$ python -q
>>> import numpy as np
>>> np.set_printoptions(precision=2, suppress=True, linewidth=120)
>>> rng = np.random.default_rng(648261)
>>> A = np.triu(rng.random((4, 4)) < 0.6, 1).astype(int)
>>> A = A + A.T
>>> print(A)
[[0 0 1 1]
 [0 0 1 0]
 [1 1 0 1]
 [1 0 1 0]]
>>> # symmetric, so the eigenvalues are real
>>> u = np.array([5, 2, -2, 4])
>>> out = A + np.outer(u, np.eye(4)[0])
>>> print(np.linalg.matrix_rank(out - A))
1
>>> print(np.linalg.matrix_rank(np.linalg.inv(out) - np.linalg.inv(A), tol=1e-8))
1
>>> print(np.round(np.linalg.det(out) / np.linalg.det(A), 2), round(float(1 + np.linalg.solve(A, u)[0]), 2))
3.0 3.0
>>> print(out)
[[ 5.  0.  1.  1.]
 [ 2.  0.  1.  0.]
 [-1.  1.  0.  1.]
 [ 5.  0.  1.  0.]]
>>> ev, vecs = np.linalg.eig(A)
>>> print(np.sort(np.linalg.eigvals(A @ A)))
[0.1  1.   2.19 4.71]
>>> print(ev)
[ 2.17  0.31 -1.   -1.48]
>>> print(np.sort(np.linalg.eigvals(A.T)))
[-1.48 -1.    0.31  2.17]
>>> print(np.round(np.prod(ev), 2))
1.0
>>> print(round(np.linalg.eigvalsh(A).min(), 2))
-1.48
>>> print(np.all(np.linalg.eigvalsh(A) > 0))
False
>>> out = A + rng.integers(-2, 3, (4, 3)) @ rng.integers(-2, 3, (3, 4))
>>> print(out)
[[ 5 -1 -1  5]
 [-2  2  5 -7]
 [ 1  1  0 -5]
 [-3 -2 -3  4]]
>>> print(np.linalg.matrix_rank(out - A, tol=1e-8))
3
>>> out = np.array([[5], [6], [3]])
>>> W2 = np.array([[0, -3]])
>>> W0 = out @ W2 + 0.3 * rng.normal(size=(3, 2))
>>> print(W0)
[[ -0.15 -15.47]
 [  0.45 -18.35]
 [ -0.76  -9.16]]
>>> x0 = np.array([4, 1])
>>> rhs = W0 @ x0
>>> print(np.round(np.linalg.pinv(W0) @ W0, 2) + 0)
[[1. 0.]
 [0. 1.]]
>>> print(rhs)
[-16.07 -16.55 -12.2 ]
>>> print(np.linalg.solve(W0.T @ W0, W0.T @ rhs))
[4. 1.]
>>> rhs = rhs + 0.1 * rng.normal(size=3)
>>> print(rhs)
[-16.02 -16.43 -12.16]
>>> b, *_ = np.linalg.lstsq(W0, rhs)
>>> print(np.round(W0.T @ (rhs - W0 @ b), 2) + 0)
[0. 0.]
>>> arr = np.load("data.npy")
>>> print(arr)
[[-2  0 -2  0]
 [ 0 -4  0  1]
 [-2  0  4  1]
 [ 0  1  1 -2]]
>>> # equal to its transpose
>>> labels = rng.permutation(4)
>>> print(labels)
[1 0 2 3]
>>> out = arr[labels][:, labels]
>>> print(np.allclose(out, arr))
False
>>> print(round(float(np.linalg.det(out)), 2), round(float(np.linalg.det(arr[labels])), 2))
-92.0 92.0
>>> print(np.trace(out))
-4
>>> print(np.sort(np.abs(np.linalg.eigvals(out))))
[1.64 2.67 4.44 4.74]
>>> print(out)
[[-4  0  0  1]
 [ 0 -2 -2  0]
 [ 0 -2  4  1]
 [ 1  0  1 -2]]
>>> X = np.load("dump.npy")
>>> print(X)
[[22 15  5 12]
 [15 14  5 12]
 [ 5  5  2  4]
 [12 12  4 11]]
>>> # equal to its transpose
>>> ev, vecs = np.linalg.eigh(X)
>>> print(ev.round(2) + 0)
[ 0.    0.61  4.3  44.09]
>>> print(np.linalg.eigvalsh(X + 5 * np.eye(4)))
[ 5.    5.61  9.3  49.09]
>>> print(vecs @ np.diag(ev) @ vecs.T)
[[22. 15.  5. 12.]
 [15. 14.  5. 12.]
 [ 5.  5.  2.  4.]
 [12. 12.  4. 11.]]
>>> print(np.round(np.linalg.eigvalsh(X @ X), 2) + 0)
[   0.      0.37   18.5  1944.13]
>>> print(np.round(vecs.T @ vecs, 2) + 0)
[[1. 0. 0. 0.]
 [0. 1. 0. 0.]
 [0. 0. 1. 0.]
 [0. 0. 0. 1.]]
>>> print(np.round(vecs.T @ X @ vecs, 2) + 0)
[[ 0.    0.    0.    0.  ]
 [ 0.    0.61  0.    0.  ]
 [ 0.    0.    4.3   0.  ]
 [ 0.    0.    0.   44.09]]
>>> print((ev > 1e-8).sum(), (ev < -1e-8).sum())
3 0
>>> out = X + rng.integers(-2, 3, (4, 3)) @ rng.integers(-2, 3, (3, 4))
>>> print(out)
[[23 17  4 12]
 [17 16  5 10]
 [ 3  3  0  4]
 [15 14  3  5]]
>>> print(np.round(np.linalg.svd(out - X, compute_uv=False), 2) + 0)
[8.01 3.48 1.92 0.  ]
>>> print(np.linalg.matrix_rank(out - X, tol=1e-8))
3
>>> print(out - X)
[[ 1  2 -1  0]
 [ 2  2  0 -2]
 [-2 -2 -2  0]
 [ 3  2 -1 -6]]
>>> Uu, sig, Vt = np.linalg.svd(X)
>>> print(sig.round(2) + 0)
[44.09  4.3   0.61  0.  ]
>>> out = Uu[:, :3] @ np.diag(sig[:3]) @ Vt[:3]
>>> print(np.linalg.matrix_rank(X, rtol=0.05))
2
>>> print(out)
[[22. 15.  5. 12.]
 [15. 14.  5. 12.]
 [ 5.  5.  2.  4.]
 [12. 12.  4. 11.]]
>>> print(np.linalg.matrix_rank(out))
3
>>> M = np.loadtxt("arr.csv", delimiter=",")
>>> print(M)
[[ 0.33 -0.67 -0.67]
 [-0.67  0.33 -0.67]
 [-0.67 -0.67  0.33]]
>>> O, vecs = np.linalg.qr(M[:, :1])[0], np.linalg.qr(M[:, 1:])[0]
>>> sig = np.linalg.svd(O.T @ vecs, compute_uv=False)
>>> print(sig.round(2) + 0)
[0.]
